$ python3 -q
>>> import numpy as np
>>> import numpy.linalg as la
>>> np.set_printoptions(precision=2, suppress=True, linewidth=120)
>>> mat = np.load("block17.npy")
>>> mat
array([[-1,  2,  1, -3,  3,  1,  1,  0,  3,  3,  1,  3, -3, -2,  2],
       [-1,  3, -2,  1, -3, -1,  3,  0,  2, -3, -3, -1, -2, -2, -1],
       [ 1,  2,  2,  1,  2, -3,  2, -3,  3,  0, -1, -1, -3,  3,  2],
       [-3, -1,  3, -3, -3,  3,  1, -3,  0, -3,  3,  3, -1,  2, -3],
       [ 1, -3, -2, -2,  2,  1, -1,  0, -2,  2, -3, -1, -1, -3,  2],
       [-3, -3, -1,  2,  2,  0, -1,  0, -3, -2, -1,  2,  1,  1, -2]])
>>> Y = mat / la.norm(mat, axis=1)
Traceback (most recent call last):
  File "<python-input-5>", line 1, in <module>
    Y = mat / la.norm(mat, axis=1)
        ~~~~^~~~~~~~~~~~~~~~~~~~~~
ValueError: operands could not be broadcast together with shapes (6,15) (6,) 
>>> Y = mat / la.norm(mat, axis=1, keepdims=True)
>>> gram = Y @ Y.T
>>> la.norm(Y, axis=1)
array([1., 1., 1., 1., 1., 1.])
>>> feats = np.abs(np.array([[-2, 3, 1, 0, 3, 2, 3, 1, 0, -3],
...     [1, -3, 2, -2, 2, 0, -3, -3, 3, 0],
...     [0, 0, 1, -3, 1, -3, -1, 1, 3, -1],
...     [2, 2, 0, 0, 3, 2, -1, 2, -3, 0],
...     [3, -1, 1, 1, -3, -1, -3, 0, 1, 0],
...     [0, -2, -3, 1, -2, 2, 1, -1, 2, -1],
...     [0, 3, 3, -1, 3, 3, 1, 1, 2, -1],
...     [3, 0, 1, -1, 2, 0, 0, -1, -2, -3],
...     [-1, 1, -1, -1, -1, 3, 1, 1, 3, -3],
...     [3, 2, -1, -2, 1, 3, 0, 0, -2, 3]])) + np.eye(10)
>>> feats = feats / feats.sum(axis=1, keepdims=True)
>>> feats
array([[0.16, 0.16, 0.05, 0.  , 0.16, 0.11, 0.16, 0.05, 0.  , 0.16],
       [0.05, 0.2 , 0.1 , 0.1 , 0.1 , 0.  , 0.15, 0.15, 0.15, 0.  ],
       [0.  , 0.  , 0.13, 0.2 , 0.07, 0.2 , 0.07, 0.07, 0.2 , 0.07],
       [0.12, 0.12, 0.  , 0.06, 0.19, 0.12, 0.06, 0.12, 0.19, 0.  ],
       [0.2 , 0.07, 0.07, 0.07, 0.27, 0.07, 0.2 , 0.  , 0.07, 0.  ],
       [0.  , 0.12, 0.19, 0.06, 0.12, 0.19, 0.06, 0.06, 0.12, 0.06],
       [0.  , 0.16, 0.16, 0.05, 0.16, 0.16, 0.11, 0.05, 0.11, 0.05],
       [0.21, 0.  , 0.07, 0.07, 0.14, 0.  , 0.  , 0.14, 0.14, 0.21],
       [0.06, 0.06, 0.06, 0.06, 0.06, 0.18, 0.06, 0.06, 0.24, 0.18],
       [0.17, 0.11, 0.06, 0.11, 0.06, 0.17, 0.  , 0.  , 0.11, 0.22]])
>>> q, r_ = la.qr(feats)
>>> np.round(q @ r_, 2) + 0
array([[0.16, 0.16, 0.05, 0.  , 0.16, 0.11, 0.16, 0.05, 0.  , 0.16],
       [0.05, 0.2 , 0.1 , 0.1 , 0.1 , 0.  , 0.15, 0.15, 0.15, 0.  ],
       [0.  , 0.  , 0.13, 0.2 , 0.07, 0.2 , 0.07, 0.07, 0.2 , 0.07],
       [0.12, 0.12, 0.  , 0.06, 0.19, 0.12, 0.06, 0.13, 0.19, 0.  ],
       [0.2 , 0.07, 0.07, 0.07, 0.27, 0.07, 0.2 , 0.  , 0.07, 0.  ],
       [0.  , 0.12, 0.19, 0.06, 0.12, 0.19, 0.06, 0.06, 0.12, 0.06],
       [0.  , 0.16, 0.16, 0.05, 0.16, 0.16, 0.11, 0.05, 0.11, 0.05],
       [0.21, 0.  , 0.07, 0.07, 0.14, 0.  , 0.  , 0.14, 0.14, 0.21],
       [0.06, 0.06, 0.06, 0.06, 0.06, 0.18, 0.06, 0.06, 0.24, 0.18],
       [0.17, 0.11, 0.06, 0.11, 0.06, 0.17, 0.  , 0.  , 0.11, 0.22]])
>>> r_.round(2) + 0
array([[-0.4 , -0.21, -0.14, -0.16, -0.37, -0.21, -0.21, -0.16, -0.27, -0.3 ],
       [ 0.  , -0.31, -0.2 , -0.1 , -0.18, -0.22, -0.19, -0.12, -0.19, -0.04],
       [ 0.  ,  0.  , -0.22, -0.16, -0.1 , -0.2 , -0.05, -0.06, -0.19, -0.12],
       [ 0.  ,  0.  ,  0.  , -0.16,  0.03, -0.09,  0.01, -0.05, -0.18,  0.  ],
       [ 0.  ,  0.  ,  0.  ,  0.  , -0.17, -0.02, -0.11, -0.02, -0.03,  0.19],
       [ 0.  ,  0.  ,  0.  ,  0.  ,  0.  , -0.22,  0.03,  0.06, -0.07, -0.12],
       [ 0.  ,  0.  ,  0.  ,  0.  ,  0.  ,  0.  ,  0.13, -0.07, -0.06, -0.01],
       [ 0.  ,  0.  ,  0.  ,  0.  ,  0.  ,  0.  ,  0.  , -0.14, -0.13, -0.07],
       [ 0.  ,  0.  ,  0.  ,  0.  ,  0.  ,  0.  ,  0.  ,  0.  , -0.11, -0.01],
       [ 0.  ,  0.  ,  0.  ,  0.  ,  0.  ,  0.  ,  0.  ,  0.  ,  0.  , -0.06]])
>>> np.allclose(r_.T @ r_, feats.T @ feats)
True
